In [1]: import numpy as np

In [2]: import numpy.linalg as la

In [3]: np.set_printoptions(precision=3, suppress=True, linewidth=140)

In [4]: rnd = lambda a: np.round(a, 3) + 0

In [5]: E = np.array([[-6, -3, -6, 0, 0, 0],
   ...:     [3, 6, 0, 0, 0, 0],
   ...:     [0, -6, -6, 0, 0, 0],
   ...:     [-6, -3, -6, -6, -3, -6],
   ...:     [3, 6, 0, 3, 6, 0],
   ...:     [0, -6, -6, 0, -6, -6]])

In [6]: O, evecs = la.qr(E[:, :2])[0], la.qr(E[:, 2:])[0]

In [7]: sv = la.svd(O.T @ evecs, compute_uv=False)

In [8]: (sv > 0.9).sum()
Out[8]: np.int64(0)

In [9]: print(rnd(np.degrees(np.arccos(sv.clip(0, 1)))))
[27.661 45.   ]

In [10]: rnd(sv)
Out[10]: array([0.886, 0.707])

In [11]: rng = np.random.default_rng(930)

In [12]: lab = rng.permutation(6)

In [13]: lab
Out[13]: array([4, 0, 3, 5, 2, 1])

In [14]: other = E[lab][:, lab]

In [15]: print(rnd(la.det(other)), rnd(la.det(E[lab])))
72900.0 -72900.0

In [16]: np.diag(other)
Out[16]: array([ 6, -6, -6, -6, -6,  6])

In [17]: t3 = np.stack([E, -1 * E, E[::-1]])

In [18]: rnd(la.norm(t3, axis=(1, 2)))
Out[18]: array([24.372, 24.372, 24.372])

In [19]: t3.shape
Out[19]: (3, 6, 6)

In [20]: t3.sum(axis=0)
Out[20]: 
array([[ 0, -6, -6,  0, -6, -6],
       [ 3,  6,  0,  3,  6,  0],
       [-6, -3, -6, -6, -3, -6],
       [ 0, -6, -6,  0,  0,  0],
       [ 3,  6,  0,  0,  0,  0],
       [-6, -3, -6,  0,  0,  0]])
